$ python3 -q
>>> import numpy as np
>>> np.set_printoptions(precision=2, suppress=True, linewidth=160, floatmode="fixed")
>>> data = np.load("case7.npy")
>>> data
array([[3.00, 1.00, 0.00, 0.00, 0.00, 0.00, 0.00, 0.00, 0.00],
       [0.00, 3.00, 1.00, 0.00, 0.00, 0.00, 0.00, 0.00, 0.00],
       [0.00, 0.00, 3.00, 1.00, 0.00, 0.00, 0.00, 0.00, 0.00],
       [0.00, 0.00, 0.00, 3.00, 1.00, 0.00, 0.00, 0.00, 0.00],
       [0.00, 0.00, 0.00, 0.00, 3.00, 1.00, 0.00, 0.00, 0.00],
       [0.00, 0.00, 0.00, 0.00, 0.00, 3.00, 1.00, 0.00, 0.00],
       [0.00, 0.00, 0.00, 0.00, 0.00, 0.00, 3.00, 1.00, 0.00],
       [0.00, 0.00, 0.00, 0.00, 0.00, 0.00, 0.00, 3.00, 1.00],
       [0.00, 0.00, 0.00, 0.00, 0.00, 0.00, 0.00, 0.00, 3.00]])
>>> # triangular: eigenvalues sit on the diagonal
>>> rng = np.random.default_rng(27736)
>>> idx = rng.permutation(9)
>>> idx
array([4, 2, 5, 6, 1, 0, 3, 8, 7])
>>> out = data[idx][:, idx]
>>> np.trace(out)
np.float64(27.0)
>>> np.sort(np.abs(np.linalg.eigvals(out)))
array([3.00, 3.00, 3.00, 3.00, 3.00, 3.00, 3.00, 3.00, 3.00])
>>> np.allclose(out, data)
False
>>> np.diag(out)
array([3.00, 3.00, 3.00, 3.00, 3.00, 3.00, 3.00, 3.00, 3.00])
>>> out = np.array([[2, 0, 0],
...     [1, 2, 0],
...     [1, 0, 2],
...     [1, -1, 1],
...     [-3, -3, -1],
...     [-1, 1, 1],
...     [2, -2, 0],
...     [2, 0, 0],
...     [-2, -1, -2]])
>>> np.einsum("ij,ij->i", data, data)
array([10.00, 10.00, 10.00, 10.00, 10.00, 10.00, 10.00, 10.00,  9.00])
>>> out.T @ data.T
array([[  7.00,   4.00,   4.00,   0.00, -10.00,  -1.00,   8.00,   4.00,  -6.00],
       [  2.00,   6.00,  -1.00,  -6.00,  -8.00,   1.00,  -6.00,  -1.00,  -3.00],
       [  0.00,   2.00,   7.00,   2.00,  -2.00,   3.00,   0.00,  -2.00,  -6.00]])
>>> np.einsum("ij->j", data)
array([3.00, 4.00, 4.00, 4.00, 4.00, 4.00, 4.00, 4.00, 4.00])
>>> th = np.radians(90)
>>> R = np.eye(9)
>>> R[1, 1] = R[0, 0] = np.cos(th)
>>> R[1, 0], R[0, 1] = -np.sin(th), np.sin(th)
>>> R.round(2) + 0
array([[ 0.00,  1.00,  0.00,  0.00,  0.00,  0.00,  0.00,  0.00,  0.00],
       [-1.00,  0.00,  0.00,  0.00,  0.00,  0.00,  0.00,  0.00,  0.00],
       [ 0.00,  0.00,  1.00,  0.00,  0.00,  0.00,  0.00,  0.00,  0.00],
       [ 0.00,  0.00,  0.00,  1.00,  0.00,  0.00,  0.00,  0.00,  0.00],
       [ 0.00,  0.00,  0.00,  0.00,  1.00,  0.00,  0.00,  0.00,  0.00],
       [ 0.00,  0.00,  0.00,  0.00,  0.00,  1.00,  0.00,  0.00,  0.00],
       [ 0.00,  0.00,  0.00,  0.00,  0.00,  0.00,  1.00,  0.00,  0.00],
       [ 0.00,  0.00,  0.00,  0.00,  0.00,  0.00,  0.00,  1.00,  0.00],
       [ 0.00,  0.00,  0.00,  0.00,  0.00,  0.00,  0.00,  0.00,  1.00]])
>>> out = data @ R.T
>>> np.allclose(data @ data.T, out @ out.T)
True
>>> np.round(np.linalg.det(R), 2), np.trace(R)
(np.float64(1.0), np.float64(7.0))
>>> np.linalg.svd(data, compute_uv=False), np.linalg.svd(out, compute_uv=False)
(array([3.96, 3.85, 3.66, 3.42, 3.13, 2.82, 2.51, 2.25, 2.07]), array([3.96, 3.85, 3.66, 3.42, 3.13, 2.82, 2.51, 2.25, 2.07]))
>>> W0 = np.array([[2, 2, 2],
...     [0, 0, 0],
...     [-2, -2, -2],
...     [2, 2, 2],
...     [2, 2, 2],
...     [-2, -2, -2]])
>>> # looks like rank 1
>>> cov = W0.T @ W0
>>> np.round(np.linalg.svd(W0, compute_uv=False) ** 2, 2) + 0
array([60.00,  0.00,  0.00])
>>> np.trace(cov), (W0 ** 2).sum()
(np.int64(60), np.int64(60))
>>> np.diag(cov)
array([20, 20, 20])
>>> (W0 @ W0.T).shape
(6, 6)
>>> rank = np.linalg.matrix_rank(W0)
>>> rank
np.int64(1)
>>> null = np.linalg.svd(W0)[2][rank:].T
>>> null @ null.T
array([[ 0.67, -0.33, -0.33],
       [-0.33,  0.67, -0.33],
       [-0.33, -0.33,  0.67]])
>>> np.linalg.matrix_rank(W0.T @ W0), np.linalg.matrix_rank(W0 @ W0.T)
(np.int64(1), np.int64(1))
>>> [int(np.linalg.matrix_rank(W0[:i])) for i in range(1, len(W0) + 1)]
[1, 1, 1, 1, 1, 1]
>>> np.allclose(W0 @ null, 0)
True
>>> [int(np.linalg.matrix_rank(np.delete(W0, i, axis=0))) for i in range(6)]
[1, 1, 1, 1, 1, 1]
>>> [int(np.linalg.matrix_rank(W0[:, :j + 1])) for j in range(3)]
[1, 1, 1]
>>> Uu, sig, Vh = np.linalg.svd(W0)
>>> evecs = Vh[:(sig > 1e-8).sum()]
>>> x0 = W0[3] + -2 * W0[2] + rng.integers(2) * np.eye(3)[2]
>>> x0
array([6.00, 6.00, 6.00])
>>> np.linalg.matrix_rank(np.vstack([W0, x0]))
np.int64(1)
>>> np.round(np.linalg.norm(x0 - evecs.T @ evecs @ x0), 2)
np.float64(0.0)
>>> np.diag(evecs.T @ evecs)
array([0.33, 0.33, 0.33])
>>> J = np.loadtxt("block8.csv", delimiter=",")
>>> J
array([[-5.24,  0.48, -1.11,  1.75,  0.27,  1.22, -3.66,  0.98],
       [ 0.48,  1.31,  2.47, -1.98, -1.16,  0.71, -2.98,  2.64],
       [-1.11,  2.47,  1.49, -0.88,  2.24,  2.82, -3.22,  1.49],
       [ 1.75, -1.98, -0.88,  0.89, -5.24,  1.19, -0.49,  1.35],
       [ 0.27, -1.16,  2.24, -5.24, -0.60, -2.73,  1.56,  3.74],
       [ 1.22,  0.71,  2.82,  1.19, -2.73,  3.17,  1.36, -4.01],
       [-3.66, -2.98, -3.22, -0.49,  1.56,  1.36,  4.03,  0.92],
       [ 0.98,  2.64,  1.49,  1.35,  3.74, -4.01,  0.92, -2.05]])
>>> # looks like rank 7
>>> w, evecs = np.linalg.eigh(J)
>>> x0 = np.array([2, 0, 1, 0, 2, 2, 1, 0])
>>> np.linalg.eigvalsh(J[1:, 1:])
array([-9.00, -5.82, -0.05,  1.00,  4.57,  8.54,  9.00])
>>> np.round(np.abs(J).sum(axis=1).max(), 2), round(float(np.abs(w).max()), 2)
(np.float64(18.23), 9.0)
>>> arr = np.loadtxt("dump.csv", delimiter=",")
>>> arr
array([[5.00, 1.00, 0.00, 0.00, 0.00, 0.00, 0.00, 0.00, 0.00],
       [0.00, 5.00, 1.00, 0.00, 0.00, 0.00, 0.00, 0.00, 0.00],
       [0.00, 0.00, 5.00, 1.00, 0.00, 0.00, 0.00, 0.00, 0.00],
       [0.00, 0.00, 0.00, 5.00, 1.00, 0.00, 0.00, 0.00, 0.00],
       [0.00, 0.00, 0.00, 0.00, 5.00, 1.00, 0.00, 0.00, 0.00],
       [0.00, 0.00, 0.00, 0.00, 0.00, 5.00, 1.00, 0.00, 0.00],
       [0.00, 0.00, 0.00, 0.00, 0.00, 0.00, 5.00, 1.00, 0.00],
       [0.00, 0.00, 0.00, 0.00, 0.00, 0.00, 0.00, 5.00, 1.00],
       [0.00, 0.00, 0.00, 0.00, 0.00, 0.00, 0.00, 0.00, 5.00]])
>>> # triangular, det is the product of the diagonal
>>> O, evecs = np.linalg.qr(arr[:, :6])[0], np.linalg.qr(arr[:, 6:])[0]
>>> sig = np.linalg.svd(O.T @ evecs, compute_uv=False)
>>> sig.round(2) + 0
array([0.20, 0.00, 0.00])
>>> np.round(np.linalg.norm(O @ O.T - evecs @ evecs.T, 2), 2)
np.float64(1.0)
>>> np.allclose(arr @ arr.T, arr.T @ arr)
False
>>> np.allclose(arr, arr.T)
False
>>> np.sort(np.abs(np.linalg.eigvals(arr)))
array([5.00, 5.00, 5.00, 5.00, 5.00, 5.00, 5.00, 5.00, 5.00])
>>> (arr + arr.T) / 2
array([[5.00, 0.50, 0.00, 0.00, 0.00, 0.00, 0.00, 0.00, 0.00],
       [0.50, 5.00, 0.50, 0.00, 0.00, 0.00, 0.00, 0.00, 0.00],
       [0.00, 0.50, 5.00, 0.50, 0.00, 0.00, 0.00, 0.00, 0.00],
       [0.00, 0.00, 0.50, 5.00, 0.50, 0.00, 0.00, 0.00, 0.00],
       [0.00, 0.00, 0.00, 0.50, 5.00, 0.50, 0.00, 0.00, 0.00],
       [0.00, 0.00, 0.00, 0.00, 0.50, 5.00, 0.50, 0.00, 0.00],
       [0.00, 0.00, 0.00, 0.00, 0.00, 0.50, 5.00, 0.50, 0.00],
       [0.00, 0.00, 0.00, 0.00, 0.00, 0.00, 0.50, 5.00, 0.50],
       [0.00, 0.00, 0.00, 0.00, 0.00, 0.00, 0.00, 0.50, 5.00]])
>>> np.trace(arr)
np.float64(45.0)
>>> (arr - arr.T) / 2
array([[ 0.00,  0.50,  0.00,  0.00,  0.00,  0.00,  0.00,  0.00,  0.00],
       [-0.50,  0.00,  0.50,  0.00,  0.00,  0.00,  0.00,  0.00,  0.00],
       [ 0.00, -0.50,  0.00,  0.50,  0.00,  0.00,  0.00,  0.00,  0.00],
       [ 0.00,  0.00, -0.50,  0.00,  0.50,  0.00,  0.00,  0.00,  0.00],
       [ 0.00,  0.00,  0.00, -0.50,  0.00,  0.50,  0.00,  0.00,  0.00],
       [ 0.00,  0.00,  0.00,  0.00, -0.50,  0.00,  0.50,  0.00,  0.00],
       [ 0.00,  0.00,  0.00,  0.00,  0.00, -0.50,  0.00,  0.50,  0.00],
       [ 0.00,  0.00,  0.00,  0.00,  0.00,  0.00, -0.50,  0.00,  0.50],
       [ 0.00,  0.00,  0.00,  0.00,  0.00,  0.00,  0.00, -0.50,  0.00]])
>>> arr @ arr
array([[25.00, 10.00,  1.00,  0.00,  0.00,  0.00,  0.00,  0.00,  0.00],
       [ 0.00, 25.00, 10.00,  1.00,  0.00,  0.00,  0.00,  0.00,  0.00],
       [ 0.00,  0.00, 25.00, 10.00,  1.00,  0.00,  0.00,  0.00,  0.00],
       [ 0.00,  0.00,  0.00, 25.00, 10.00,  1.00,  0.00,  0.00,  0.00],
       [ 0.00,  0.00,  0.00,  0.00, 25.00, 10.00,  1.00,  0.00,  0.00],
       [ 0.00,  0.00,  0.00,  0.00,  0.00, 25.00, 10.00,  1.00,  0.00],
       [ 0.00,  0.00,  0.00,  0.00,  0.00,  0.00, 25.00, 10.00,  1.00],
       [ 0.00,  0.00,  0.00,  0.00,  0.00,  0.00,  0.00, 25.00, 10.00],
       [ 0.00,  0.00,  0.00,  0.00,  0.00,  0.00,  0.00,  0.00, 25.00]])
>>> np.sort(np.linalg.eigvals(arr))
array([5.00, 5.00, 5.00, 5.00, 5.00, 5.00, 5.00, 5.00, 5.00])
>>> out = np.linalg.inv(arr)
>>> round(float(np.linalg.cond(arr)), 2)
1.47
>>> np.allclose(out, arr.T)
False
>>> np.round(arr @ out, 2) + 0
array([[1.00, 0.00, 0.00, 0.00, 0.00, 0.00, 0.00, 0.00, 0.00],
       [0.00, 1.00, 0.00, 0.00, 0.00, 0.00, 0.00, 0.00, 0.00],
       [0.00, 0.00, 1.00, 0.00, 0.00, 0.00, 0.00, 0.00, 0.00],
       [0.00, 0.00, 0.00, 1.00, 0.00, 0.00, 0.00, 0.00, 0.00],
       [0.00, 0.00, 0.00, 0.00, 1.00, 0.00, 0.00, 0.00, 0.00],
       [0.00, 0.00, 0.00, 0.00, 0.00, 1.00, 0.00, 0.00, 0.00],
       [0.00, 0.00, 0.00, 0.00, 0.00, 0.00, 1.00, 0.00, 0.00],
       [0.00, 0.00, 0.00, 0.00, 0.00, 0.00, 0.00, 1.00, 0.00],
       [0.00, 0.00, 0.00, 0.00, 0.00, 0.00, 0.00, 0.00, 1.00]])
>>> np.round(np.linalg.inv(out), 2) + 0
array([[5.00, 1.00, 0.00, 0.00, 0.00, 0.00, 0.00, 0.00, 0.00],
       [0.00, 5.00, 1.00, 0.00, 0.00, 0.00, 0.00, 0.00, 0.00],
       [0.00, 0.00, 5.00, 1.00, 0.00, 0.00, 0.00, 0.00, 0.00],
       [0.00, 0.00, 0.00, 5.00, 1.00, 0.00, 0.00, 0.00, 0.00],
       [0.00, 0.00, 0.00, 0.00, 5.00, 1.00, 0.00, 0.00, 0.00],
       [0.00, 0.00, 0.00, 0.00, 0.00, 5.00, 1.00, 0.00, 0.00],
       [0.00, 0.00, 0.00, 0.00, 0.00, 0.00, 5.00, 1.00, 0.00],
       [0.00, 0.00, 0.00, 0.00, 0.00, 0.00, 0.00, 5.00, 1.00],
       [0.00, 0.00, 0.00, 0.00, 0.00, 0.00, 0.00, 0.00, 5.00]])
>>> out.round(2) + 0
array([[ 0.20, -0.04,  0.01,  0.00,  0.00,  0.00,  0.00,  0.00,  0.00],
       [ 0.00,  0.20, -0.04,  0.01,  0.00,  0.00,  0.00,  0.00,  0.00],
       [ 0.00,  0.00,  0.20, -0.04,  0.01,  0.00,  0.00,  0.00,  0.00],
       [ 0.00,  0.00,  0.00,  0.20, -0.04,  0.01,  0.00,  0.00,  0.00],
       [ 0.00,  0.00,  0.00,  0.00,  0.20, -0.04,  0.01,  0.00,  0.00],
       [ 0.00,  0.00,  0.00,  0.00,  0.00,  0.20, -0.04,  0.01,  0.00],
       [ 0.00,  0.00,  0.00,  0.00,  0.00,  0.00,  0.20, -0.04,  0.01],
       [ 0.00,  0.00,  0.00,  0.00,  0.00,  0.00,  0.00,  0.20, -0.04],
       [ 0.00,  0.00,  0.00,  0.00,  0.00,  0.00,  0.00,  0.00,  0.20]])
>>> np.linalg.det(arr) * out
array([[390625.00, -78125.00,  15625.00,  -3125.00,    625.00,   -125.00,     25.00,     -5.00,      1.00],
       [     0.00, 390625.00, -78125.00,  15625.00,  -3125.00,    625.00,   -125.00,     25.00,     -5.00],
       [     0.00,      0.00, 390625.00, -78125.00,  15625.00,  -3125.00,    625.00,   -125.00,     25.00],
       [     0.00,      0.00,      0.00, 390625.00, -78125.00,  15625.00,  -3125.00,    625.00,   -125.00],
       [     0.00,      0.00,      0.00,      0.00, 390625.00, -78125.00,  15625.00,  -3125.00,    625.00],
       [     0.00,      0.00,      0.00,      0.00,      0.00, 390625.00, -78125.00,  15625.00,  -3125.00],
       [     0.00,      0.00,      0.00,      0.00,      0.00,      0.00, 390625.00, -78125.00,  15625.00],
       [     0.00,      0.00,      0.00,      0.00,      0.00,      0.00,      0.00, 390625.00, -78125.00],
       [     0.00,      0.00,      0.00,      0.00,      0.00,      0.00,      0.00,      0.00, 390625.00]])
